$ python -q
>>> import numpy as np
>>> np.set_printoptions(precision=3, suppress=True, linewidth=200)
>>> data = np.load("w.npy")
>>> data
array([[ 0.6,  0.2, -0.7],
       [-1.4,  0.7, -1. ],
       [14. , -4. ,  8. ],
       [ 1.2, -0.1,  0.2],
       [ 0. , -0.8,  1.8],
       [ 1.1,  1.4, -0.8],
       [-1. , -0.1,  0.4],
       [-1.6, -0.5,  0.2],
       [ 0.6, -1. , -3. ],
       [-1.8, -2. , -0.1],
       [-0.1, -1.1,  0.5],
       [ 2.4,  1. ,  0. ]])
>>> W1 = np.array([[-2, 3, 2], [-2, -1, 3], [-2, -2, 0]])
>>> c = np.array([-2, 5, 2])
>>> H = np.maximum(data @ W1 + c, 0)
>>> (H > 0).mean(axis=0)
array([0.333, 1.   , 0.583])
>>> np.linalg.matrix_rank(H)
np.int64(3)
>>> basis = np.array([[4, 6, 9], [3, 6, 5], [9, 0, 2]])
>>> W1 @ basis
array([[ 19,   6,   1],
       [ 16, -18, -17],
       [-14, -24, -28]])
>>> Y = np.array([[0, 2, -2, 2], [1, -3, -2, -3], [0, -3, 3, 2], [0, -3, -3, -1]])
>>> Y[-1] = Y[0]
>>> m1 = Y + 0.3 * np.eye(4)
>>> m1
array([[ 0.3,  2. , -2. ,  2. ],
       [ 1. , -2.7, -2. , -3. ],
       [ 0. , -3. ,  3.3,  2. ],
       [ 0. ,  2. , -2. ,  2.3]])
>>> rng = np.random.default_rng(37)
>>> idx = rng.permutation(4)
>>> idx
array([1, 0, 2, 3])
>>> Y = m1[idx][:, idx]
>>> np.round(np.trace(Y), 3)
np.float64(3.2)
>>> r0 = np.array([2, 7, 9, 7])
>>> Y = m1 + np.outer(r0, np.eye(4)[0])
>>> np.linalg.matrix_rank(Y - m1)
np.int64(1)
>>> np.linalg.matrix_rank(np.linalg.inv(Y) - np.linalg.inv(m1), tol=1e-8)
np.int64(1)
>>> round(np.linalg.det(Y) / np.linalg.det(m1), 3), np.round(1 + np.linalg.solve(m1, r0)[0], 3)
(np.float64(-11.751), np.float64(-11.751))
>>> O = m1.astype(float).copy()
>>> for j in range(4):
...     O[:, j] -= O[:, :j] @ (O[:, :j].T @ O[:, j])
...     O[:, j] /= np.linalg.norm(O[:, j])
... 
>>> np.round(O.T @ m1, 3) + 0
array([[ 1.044, -2.011, -2.49 , -2.299],
       [ 0.   ,  4.499, -3.891,  1.35 ],
       [ 0.   ,  0.   ,  1.243,  2.841],
       [ 0.   ,  0.   ,  0.   ,  2.667]])
>>> left, sigma, Vh = np.linalg.svd(m1, full_matrices=False)
>>> np.abs(Vh[0])
array([0.032, 0.764, 0.515, 0.388])
>>> np.abs(left[:, 0]).round(6).argmax()
np.int64(3)
>>> K = np.load("test1.npy")
>>> K
array([[ 9,  1, -3],
       [ 1, 43, 25],
       [-3, 25, 17]])
>>> x0 = np.array([2, 0, 1])
>>> target = K @ x0
>>> target
array([15, 27, 11])
>>> np.linalg.solve(K, target)
array([2., 0., 1.])
>>> w, V = np.linalg.eigvalsh(K)
Traceback (most recent call last):
  File "<python-input-37>", line 1, in <module>
    w, V = np.linalg.eigvalsh(K)
    ^^^^
ValueError: too many values to unpack (expected 2)
>>> w, V = np.linalg.eigh(K)
>>> np.unique(w.round(6) + 0, return_counts=True)[1]
array([1, 1, 1])
>>> w.sum(), np.trace(K)
(np.float64(69.0), np.int64(69))
>>> V @ np.diag(w) @ V.T
array([[ 9.,  1., -3.],
       [ 1., 43., 25.],
       [-3., 25., 17.]])
>>> J = -2 * np.eye(4) + np.eye(4, k=1)
>>> J
array([[-2.,  1.,  0.,  0.],
       [ 0., -2.,  1.,  0.],
       [ 0.,  0., -2.,  1.],
       [ 0.,  0.,  0., -2.]])
>>> J @ J
array([[ 4., -4.,  1.,  0.],
       [ 0.,  4., -4.,  1.],
       [ 0.,  0.,  4., -4.],
       [ 0.,  0.,  0.,  4.]])
>>> np.linalg.matrix_rank(J - J[0, 0] * np.eye(4))
np.int64(3)
>>> np.sort(np.linalg.eigvals(J))
array([-2., -2., -2., -2.])
>>> np.prod(np.diag(J)), round(float(np.linalg.det(J)), 3)
(np.float64(16.0), 16.0)
>>> x0 = np.array([0, -3, 0, 2])
>>> target = J @ x0
>>> target
array([-3.,  6.,  2., -4.])
>>> np.linalg.solve(J.T, J[0])
array([ 1., -0., -0., -0.])
>>> np.linalg.solve(J, target + J[:, 2])
array([-0., -3.,  1.,  2.])
>>> np.linalg.solve(J, J[:, 0])
array([ 1., -0., -0., -0.])
>>> np.linalg.solve(J, target)
array([-0., -3., -0.,  2.])
>>> np.linalg.solve(J, 2 * target)
array([-0., -6., -0.,  4.])
>>> O = J.astype(float).copy()
>>> for j in range(4):
...     O[:, j] -= O[:, :j] @ (O[:, :j].T @ O[:, j])
...     O[:, j] /= np.linalg.norm(O[:, j])
... 
>>> O.T @ J
array([[ 2., -1.,  0.,  0.],
       [ 0.,  2., -1.,  0.],
       [ 0.,  0.,  2., -1.],
       [ 0.,  0.,  0.,  2.]])
>>> O.T @ O
array([[1., 0., 0., 0.],
       [0., 1., 0., 0.],
       [0., 0., 1., 0.],
       [0., 0., 0., 1.]])
>>> G = J.T @ J
>>> np.trace(G), (J ** 2).sum()
(np.float64(19.0), np.float64(19.0))
>>> G
array([[ 4., -2.,  0.,  0.],
       [-2.,  5., -2.,  0.],
       [ 0., -2.,  5., -2.],
       [ 0.,  0., -2.,  5.]])
>>> (J @ J.T).shape
(4, 4)
>>> W0 = np.diag(np.array([-1, 2, 2])) + 2 * np.eye(3, k=1) + 2 * np.eye(3, k=-1)
>>> W0
array([[-1.,  2.,  0.],
       [ 2.,  2.,  2.],
       [ 0.,  2.,  2.]])
>>> np.argsort(-np.linalg.norm(m1, axis=0).round(6), kind="stable")[:3]
array([1, 2, 3])
>>> np.round(np.linalg.norm(m1, 2) / np.linalg.norm(m1), 3)
np.float64(0.736)
>>> round(np.log10(np.linalg.cond(m1)))
1
>>> np.linalg.cond(m1) > 100
np.False_
>>> [round(float(x), 3) for x in np.linalg.svd(m1, compute_uv=False)[:3]]
[6.184, 5.196, 2.296]
>>> arr = np.load("x.npy")
>>> arr
array([[5., 1., 1., 1.],
       [1., 5., 1., 1.],
       [1., 1., 5., 1.],
       [1., 1., 1., 5.]])
>>> left, sigma, Vh = np.linalg.svd(arr, full_matrices=False)
>>> np.abs(Vh[0])
array([0.5, 0.5, 0.5, 0.5])
>>> np.round(left.T @ arr @ Vh.T, 3) + 0
array([[8., 0., 0., 0.],
       [0., 4., 0., 0.],
       [0., 0., 4., 0.],
       [0., 0., 0., 4.]])
>>> r0 = np.array([2, -2, -1])
>>> g = np.array([-9, 7, -1, -7])
>>> M = r0[:, None] + g[None, :]
>>> M
array([[ -7,   9,   1,  -5],
       [-11,   5,  -3,  -9],
       [-10,   6,  -2,  -8]])
>>> # rank 2
>>> W1 = np.array([[0, -9, 8, 3, -1, -3],
...     [-2, 7, -2, 3, 7, -7],
...     [2, -8, 4, 4, 3, 5],
...     [3, -5, -1, -5, 6, 3]])
>>> c = np.array([-2, 3, 1, 2, -1, 2])
>>> H = np.maximum(M @ W1 + c, 0)
>>> (H > 0).astype(int)
array([[0, 1, 0, 1, 1, 0],
       [0, 1, 0, 1, 0, 0],
       [0, 1, 0, 1, 0, 0]])
>>> basis = np.array([[1, -3, 1],
...     [-2, 3, 3],
...     [-1, 2, -3],
...     [-3, 2, -2],
...     [-3, -1, 3],
...     [-3, 2, -2]])
>>> (H @ basis).round(6).argmax(axis=1)
array([2, 1, 1])
>>> W1 @ basis
array([[ 13, -10, -54],
       [-23,   8,  54],
       [-22,  -7, -43],
       [  2, -36,  13]])
>>> H @ basis
array([[-529,  470,  490],
       [-463,  652,  584],
       [-448,  617,  529]])
>>> O, _ = np.linalg.qr(np.array([[-1.1, 1.7, -0.3],
...     [-1.2, 0.3, 0.7],
...     [2.0, 0.5, -0.5],
...     [0.7, 0.0, 0.5]]))
>>> X = O @ O.T
>>> X
array([[ 0.941,  0.154,  0.109, -0.142],
       [ 0.154,  0.6  , -0.284,  0.368],
       [ 0.109, -0.284,  0.798,  0.262],
       [-0.142,  0.368,  0.262,  0.661]])
>>> # symmetric
>>> def softmax(z):
...     e = np.exp(z - z.max(axis=-1, keepdims=True))
...     return e / e.sum(axis=-1, keepdims=True)
... 
>>> softmax(X).sum(axis=1)
array([1., 1., 1., 1.])
>>> att = X @ X.T / np.sqrt(4)
>>> softmax(att).round(6).argmax(axis=1)
array([0, 1, 2, 3])
>>> w, V = np.linalg.eigh(X)
>>> (w > 1e-8).sum(), (w < -1e-8).sum()
(np.int64(3), np.int64(0))
